$ python -q
>>> import numpy as np
>>> np.set_printoptions(precision=2, suppress=True, linewidth=120)
>>> F = np.load("a.npy")
>>> F
array([[ 3.,  3.,  0.,  3.],
       [ 0.,  3.,  0.,  0.],
       [ 0.,  6.,  3.,  6.],
       [ 0., -3.,  0.,  0.]])
>>> np.einsum("ij,ji->", F, F)
np.float64(27.0)
>>> round(float(np.linalg.det(F[::-1])), 2)
0.0
>>> round(float(np.linalg.det(F.T)), 2)
0.0
>>> print(np.kron(np.eye(2, dtype=int), F))
[[ 3.  3.  0.  3.  0.  0.  0.  0.]
 [ 0.  3.  0.  0.  0.  0.  0.  0.]
 [ 0.  6.  3.  6.  0.  0.  0.  0.]
 [ 0. -3.  0.  0.  0. -0.  0.  0.]
 [ 0.  0.  0.  0.  3.  3.  0.  3.]
 [ 0.  0.  0.  0.  0.  3.  0.  0.]
 [ 0.  0.  0.  0.  0.  6.  3.  6.]
 [ 0. -0.  0.  0.  0. -3.  0.  0.]]
>>> left, sv, vt = np.linalg.svd(F)
>>> np.argmax(sv[:-1] / (sv[1:] + 1e-6)) + 1
np.int64(3)
>>> B = left[:, :3] @ np.diag(sv[:3]) @ vt[:3]
>>> np.round(np.linalg.norm(F - B, 2), 2), round(float(sv[3]), 2)
(np.float64(0.0), 0.0)
>>> np.linalg.matrix_rank(F, rtol=0.05)
np.int64(3)
>>> K = np.array([[-2, -8, -8, -6, 0, 0, -2],
...     [-2, -8, -8, -6, 0, 0, -2],
...     [4, 16, 16, 12, 0, 0, 4],
...     [-3, -12, -12, -9, 0, 0, -3],
...     [5, 20, 20, 15, 0, 0, 5],
...     [3, 12, 12, 9, 0, 0, 3],
...     [1, 4, 4, 3, 0, 0, 1],
...     [3, 12, 12, 9, 0, 0, 3]])
>>> left, sv, vt = np.linalg.svd(K)
>>> sv.round(2) + 0
array([57.54,  0.  ,  0.  ,  0.  ,  0.  ,  0.  ,  0.  ])
>>> np.argmax(sv[:-1] / (sv[1:] + 1e-6)) + 1
np.int64(1)
>>> B = left[:, :1] @ np.diag(sv[:1]) @ vt[:1]
>>> round(np.abs(K - B).max(), 2)
np.float64(0.0)
>>> print(np.linalg.matrix_rank(B))
1
>>> left, sv, vt = np.linalg.svd(K, full_matrices=False)
>>> round(float(np.sqrt((sv ** 2).sum())), 2), np.round(np.linalg.norm(K), 2)
(57.54, np.float64(57.54))
>>> sv.round(2) + 0
array([57.54,  0.  ,  0.  ,  0.  ,  0.  ,  0.  ,  0.  ])
>>> np.round(vt @ vt.T, 2) + 0
array([[1., 0., 0., 0., 0., 0., 0.],
       [0., 1., 0., 0., 0., 0., 0.],
       [0., 0., 1., 0., 0., 0., 0.],
       [0., 0., 0., 1., 0., 0., 0.],
       [0., 0., 0., 0., 1., 0., 0.],
       [0., 0., 0., 0., 0., 1., 0.],
       [0., 0., 0., 0., 0., 0., 1.]])
>>> np.abs(left[:, 0]).round(6).argmax()
np.int64(4)
>>> print(np.round(sv / sv[0], 2) + 0)
[1. 0. 0. 0. 0. 0. 0.]
>>> left.shape, sv.shape, vt.shape
((8, 7), (7,), (7, 7))
>>> print((sv > 1e-8).sum())
1
>>> np.round(left.T @ left, 2) + 0
array([[1., 0., 0., 0., 0., 0., 0.],
       [0., 1., 0., 0., 0., 0., 0.],
       [0., 0., 1., 0., 0., 0., 0.],
       [0., 0., 0., 1., 0., 0., 0.],
       [0., 0., 0., 0., 1., 0., 0.],
       [0., 0., 0., 0., 0., 1., 0.],
       [0., 0., 0., 0., 0., 0., 1.]])
>>> print([round(float(x), 2) for x in np.linalg.svd(K, compute_uv=False)[:3]])
[57.54, 0.0, 0.0]
>>> round(float(np.linalg.norm(K, 2) / np.linalg.norm(K)), 2)
1.0
>>> np.linalg.lstsq(K[:-1].T, K[-1])[2]
np.int32(1)
>>> round(float(np.trace(np.linalg.pinv(K) @ K)), 2)
1.0
>>> th = np.deg2rad(180)
>>> X = np.eye(3)
>>> X[np.ix_([1, 2], [1, 2])] = [[np.cos(th), -np.sin(th)], [np.sin(th), np.cos(th)]]
>>> X.round(2) + 0
array([[ 1.,  0.,  0.],
       [ 0., -1.,  0.],
       [ 0.,  0., -1.]])
>>> B = K[0, 0] * K[1:] - np.outer(K[1:, 0], K[0])
>>> B
array([[0, 0, 0, 0, 0, 0, 0],
       [0, 0, 0, 0, 0, 0, 0],
       [0, 0, 0, 0, 0, 0, 0],
       [0, 0, 0, 0, 0, 0, 0],
       [0, 0, 0, 0, 0, 0, 0],
       [0, 0, 0, 0, 0, 0, 0],
       [0, 0, 0, 0, 0, 0, 0]])
>>> K[:, 0] / K[0, 0]
array([ 1. ,  1. , -2. ,  1.5, -2.5, -1.5, -0.5, -1.5])
>>> B = K / np.linalg.norm(K, axis=1, keepdims=True)
>>> cov = B @ B.T
>>> cov[3]
array([ 1.,  1., -1.,  1., -1., -1., -1., -1.])
>>> (np.abs(cov) > 0.9).astype(int)
array([[1, 1, 1, 1, 1, 1, 1, 1],
       [1, 1, 1, 1, 1, 1, 1, 1],
       [1, 1, 1, 1, 1, 1, 1, 1],
       [1, 1, 1, 1, 1, 1, 1, 1],
       [1, 1, 1, 1, 1, 1, 1, 1],
       [1, 1, 1, 1, 1, 1, 1, 1],
       [1, 1, 1, 1, 1, 1, 1, 1],
       [1, 1, 1, 1, 1, 1, 1, 1]])
>>> print(np.linalg.norm(B, axis=1))
[1. 1. 1. 1. 1. 1. 1. 1.]
>>> (cov - 2 * np.eye(8)).round(6).argmax(axis=1)
array([1, 0, 4, 0, 2, 2, 2, 2])
>>> np.count_nonzero(K)
np.int64(40)
>>> K.mean(axis=0)
array([1.12, 4.5 , 4.5 , 3.38, 0.  , 0.  , 1.12])
>>> np.abs(K).max()
np.int64(20)
>>> np.linalg.matrix_rank(K)
np.int64(1)
>>> np.unravel_index(np.abs(K).argmax(), K.shape)
(np.int64(4), np.int64(1))
>>> r0, g = K[3], K[1]
>>> r0 @ g
np.int64(258)
>>> pr = (r0 @ g) / (r0 @ r0) * r0
>>> np.linalg.matrix_rank(np.outer(r0, g))
np.int64(1)
>>> (g - pr) @ r0
np.float64(0.0)
>>> pr
array([-2., -8., -8., -6.,  0.,  0., -2.])
>>> np.outer(r0, g)
array([[ 6, 24, 24, 18,  0,  0,  6],
       [24, 96, 96, 72,  0,  0, 24],
       [24, 96, 96, 72,  0,  0, 24],
       [18, 72, 72, 54,  0,  0, 18],
       [ 0,  0,  0,  0,  0,  0,  0],
       [ 0,  0,  0,  0,  0,  0,  0],
       [ 6, 24, 24, 18,  0,  0,  6]])
>>> np.linalg.norm(K, axis=1)
array([13.11, 13.11, 26.23, 19.67, 32.79, 19.67,  6.56, 19.67])
>>> A = np.loadtxt("block6.csv", delimiter=",")
>>> A
array([[ 0.07, -0.07,  0.  , -0.22, -0.09],
       [-0.07,  0.07,  0.  ,  0.22,  0.09],
       [ 0.  ,  0.  ,  0.  ,  0.  ,  0.  ],
       [-0.22,  0.22,  0.  ,  0.75,  0.3 ],
       [-0.09,  0.09,  0.  ,  0.3 ,  0.12]])
>>> print(np.round(np.linalg.eigvals(A), 2) + 0)
[0. 1. 0. 0. 0.]
>>> round(float(np.einsum("ij,ji->", A, A)), 2)
1.0
>>> round(np.linalg.det(A[::-1]), 2)
np.float64(0.0)
>>> round(np.linalg.det(2 * A), 2), round(np.linalg.det(A), 2)
(np.float64(0.0), np.float64(0.0))
>>> round(float(np.linalg.eigvals(A).sum().real), 2)
1.0
